In [1]: import numpy as np

In [2]: np.set_printoptions(precision=3, suppress=True, linewidth=140)

In [3]: feats = 4 * np.eye(9) + np.ones((9, 9))

In [4]: feats
Out[4]: 
array([[5., 1., 1., 1., 1., 1., 1., 1., 1.],
       [1., 5., 1., 1., 1., 1., 1., 1., 1.],
       [1., 1., 5., 1., 1., 1., 1., 1., 1.],
       [1., 1., 1., 5., 1., 1., 1., 1., 1.],
       [1., 1., 1., 1., 5., 1., 1., 1., 1.],
       [1., 1., 1., 1., 1., 5., 1., 1., 1.],
       [1., 1., 1., 1., 1., 1., 5., 1., 1.],
       [1., 1., 1., 1., 1., 1., 1., 5., 1.],
       [1., 1., 1., 1., 1., 1., 1., 1., 5.]])

In [5]: print((feats @ feats)[0])
[33. 17. 17. 17. 17. 17. 17. 17. 17.]

In [6]: feats @ (-1.0) ** np.arange(9)
Out[6]: array([ 5., -3.,  5., -3.,  5., -3.,  5., -3.,  5.])

In [7]: ev, V = np.linalg.eigh(feats)

In [8]: V @ np.diag(ev) @ V.T
Out[8]: 
array([[5., 1., 1., 1., 1., 1., 1., 1., 1.],
       [1., 5., 1., 1., 1., 1., 1., 1., 1.],
       [1., 1., 5., 1., 1., 1., 1., 1., 1.],
       [1., 1., 1., 5., 1., 1., 1., 1., 1.],
       [1., 1., 1., 1., 5., 1., 1., 1., 1.],
       [1., 1., 1., 1., 1., 5., 1., 1., 1.],
       [1., 1., 1., 1., 1., 1., 5., 1., 1.],
       [1., 1., 1., 1., 1., 1., 1., 5., 1.],
       [1., 1., 1., 1., 1., 1., 1., 1., 5.]])

In [9]: (ev > 1e-8).sum(), (ev < -1e-8).sum()
Out[9]: (np.int64(9), np.int64(0))

In [10]: print(np.abs(V[:, -1]).round(6).argmax())
0

In [11]: np.round(V.T @ feats @ V, 3) + 0
Out[11]: 
array([[ 4.,  0.,  0.,  0.,  0.,  0.,  0.,  0.,  0.],
       [ 0.,  4.,  0.,  0.,  0.,  0.,  0.,  0.,  0.],
       [ 0.,  0.,  4.,  0.,  0.,  0.,  0.,  0.,  0.],
       [ 0.,  0.,  0.,  4.,  0.,  0.,  0.,  0.,  0.],
       [ 0.,  0.,  0.,  0.,  4.,  0.,  0.,  0.,  0.],
       [ 0.,  0.,  0.,  0.,  0.,  4.,  0.,  0.,  0.],
       [ 0.,  0.,  0.,  0.,  0.,  0.,  4.,  0.,  0.],
       [ 0.,  0.,  0.,  0.,  0.,  0.,  0.,  4.,  0.],
       [ 0.,  0.,  0.,  0.,  0.,  0.,  0.,  0., 13.]])

In [12]: np.linalg.eigvalsh(feats + -3 * np.eye(9))
Out[12]: array([ 1.,  1.,  1.,  1.,  1.,  1.,  1.,  1., 10.])

In [13]: np.abs(V[:, -1])
Out[13]: array([0.333, 0.333, 0.333, 0.333, 0.333, 0.333, 0.333, 0.333, 0.333])

In [14]: ev.sum(), np.trace(feats)
Out[14]: (np.float64(45.0), np.float64(45.0))

In [15]: np.unique(ev.round(6) + 0, return_counts=True)[1]
Out[15]: array([8, 1])

In [16]: ev, V = np.linalg.eigh(feats)

In [17]: x0 = np.array([3, 5, 2, 5, 1, 1, 1, 1, 3])

In [18]: print(x0 @ feats @ x0)
788.0

In [19]: (np.sign(V[:, -1].round(6)) == np.sign(V[0, -1].round(6))).astype(int)
Out[19]: array([1, 1, 1, 1, 1, 1, 1, 1, 1])

In [20]: print(V * np.sqrt(ev) @ V.T)
[[2.178 0.178 0.178 0.178 0.178 0.178 0.178 0.178 0.178]
 [0.178 2.178 0.178 0.178 0.178 0.178 0.178 0.178 0.178]
 [0.178 0.178 2.178 0.178 0.178 0.178 0.178 0.178 0.178]
 [0.178 0.178 0.178 2.178 0.178 0.178 0.178 0.178 0.178]
 [0.178 0.178 0.178 0.178 2.178 0.178 0.178 0.178 0.178]
 [0.178 0.178 0.178 0.178 0.178 2.178 0.178 0.178 0.178]
 [0.178 0.178 0.178 0.178 0.178 0.178 2.178 0.178 0.178]
 [0.178 0.178 0.178 0.178 0.178 0.178 0.178 2.178 0.178]
 [0.178 0.178 0.178 0.178 0.178 0.178 0.178 0.178 2.178]]

In [21]: print(V * np.abs(ev) @ V.T)
[[5. 1. 1. 1. 1. 1. 1. 1. 1.]
 [1. 5. 1. 1. 1. 1. 1. 1. 1.]
 [1. 1. 5. 1. 1. 1. 1. 1. 1.]
 [1. 1. 1. 5. 1. 1. 1. 1. 1.]
 [1. 1. 1. 1. 5. 1. 1. 1. 1.]
 [1. 1. 1. 1. 1. 5. 1. 1. 1.]
 [1. 1. 1. 1. 1. 1. 5. 1. 1.]
 [1. 1. 1. 1. 1. 1. 1. 5. 1.]
 [1. 1. 1. 1. 1. 1. 1. 1. 5.]]

In [22]: V * np.maximum(ev, 0) @ V.T
Out[22]: 
array([[5., 1., 1., 1., 1., 1., 1., 1., 1.],
       [1., 5., 1., 1., 1., 1., 1., 1., 1.],
       [1., 1., 5., 1., 1., 1., 1., 1., 1.],
       [1., 1., 1., 5., 1., 1., 1., 1., 1.],
       [1., 1., 1., 1., 5., 1., 1., 1., 1.],
       [1., 1., 1., 1., 1., 5., 1., 1., 1.],
       [1., 1., 1., 1., 1., 1., 5., 1., 1.],
       [1., 1., 1., 1., 1., 1., 1., 5., 1.],
       [1., 1., 1., 1., 1., 1., 1., 1., 5.]])

In [23]: np.abs(feats).sum(axis=1).max(), round(float(np.abs(ev).max()), 3)
Out[23]: (np.float64(13.0), 13.0)

In [24]: T = np.stack([feats, -1 * feats, feats[::-1]])

In [25]: np.linalg.norm(T, axis=(1, 2))
Out[25]: array([17.234, 17.234, 17.234])

In [26]: T.sum(axis=0)
Out[26]: 
array([[1., 1., 1., 1., 1., 1., 1., 1., 5.],
       [1., 1., 1., 1., 1., 1., 1., 5., 1.],
       [1., 1., 1., 1., 1., 1., 5., 1., 1.],
       [1., 1., 1., 1., 1., 5., 1., 1., 1.],
       [1., 1., 1., 1., 5., 1., 1., 1., 1.],
       [1., 1., 1., 5., 1., 1., 1., 1., 1.],
       [1., 1., 5., 1., 1., 1., 1., 1., 1.],
       [1., 5., 1., 1., 1., 1., 1., 1., 1.],
       [5., 1., 1., 1., 1., 1., 1., 1., 1.]])

In [27]: (T @ feats.T).shape
Out[27]: (3, 9, 9)

In [28]: print(np.linalg.matrix_rank(T.reshape(3, -1)))
2

In [29]: J = np.load("test7.npy")

In [30]: J
Out[30]: 
array([[  6,  16,  -8, -14,  -8],
       [ -3,  -8,   4,   7,   4],
       [  3,   8,  -4,  -7,  -4],
       [  0,   0,   0,   0,   0],
       [  0,   0,   0,   0,   0],
       [  0,   0,   0,   0,   0],
       [  3,   8,  -4,  -7,  -4],
       [  0,   0,   0,   0,   0],
       [  0,   0,   0,   0,   0],
       [  6,  16,  -8, -14,  -8],
       [  0,   0,   0,   0,   0]])

In [31]: # rows 3 and 4 are equal

In [32]: x0 = np.array([-1, 1, 0, 2, 2])

In [33]: h1 = np.maximum(J @ x0, 0)

In [34]: print(np.maximum(J @ (3 * x0), 0))
[ 0 51  0  0  0  0  0  0  0  0  0]

In [35]: J.T @ h1
Out[35]: array([ -51, -136,   68,  119,   68])

In [36]: h1
Out[36]: array([ 0, 17,  0,  0,  0,  0,  0,  0,  0,  0,  0])

In [37]: np.flatnonzero(h1 > 1e-9)
Out[37]: array([1])

In [38]: A2 = np.array([[-4, 4], [-2, 4]])

In [39]: cent = np.array([[2, 3, 8, 1], [4, 0, 5, 2], [7, 6, 9, 0], [0, 7, 3, 5]])

In [40]: mat = np.block([[A2, np.array([[-1, 1, -1, 2], [-2, 1, 1, 2]])], [np.zeros((4, 2)), cent]])

In [41]: mat
Out[41]: 
array([[-4.,  4., -1.,  1., -1.,  2.],
       [-2.,  4., -2.,  1.,  1.,  2.],
       [ 0.,  0.,  2.,  3.,  8.,  1.],
       [ 0.,  0.,  4.,  0.,  5.,  2.],
       [ 0.,  0.,  7.,  6.,  9.,  0.],
       [ 0.,  0.,  0.,  7.,  3.,  5.]])

In [42]: x0 = np.array([1, 2, 1, 2, 0, 0])

In [43]: target = mat @ x0

In [44]: b, lr = np.zeros(6), 1 / np.linalg.norm(mat, 2) ** 2

In [45]: for i in range(12):
    ...:     b -= lr * mat.T @ (mat @ b - target)
    ...:     if i % 2 == 0: print(i, round(np.linalg.norm(mat @ b - target), 3))
    ...: 
0 8.454
2 6.096
4 5.041
6 4.514
8 4.181
10 3.925

In [46]: print(round(np.linalg.cond(mat), 3))
17.928

In [47]: x0 = np.array([2, 1, 0, 1, 2, 0, 2, 2, 2])

In [48]: target = feats @ x0

In [49]: target
Out[49]: array([20., 16., 12., 16., 20., 12., 20., 20., 20.])

In [50]: np.round(np.linalg.solve(feats.T, feats[4]), 3) + 0
Out[50]: array([0., 0., 0., 0., 1., 0., 0., 0., 0.])

In [51]: np.round(np.linalg.solve(feats, target + feats[:, 5]), 3) + 0
Out[51]: array([2., 1., 0., 1., 2., 1., 2., 2., 2.])
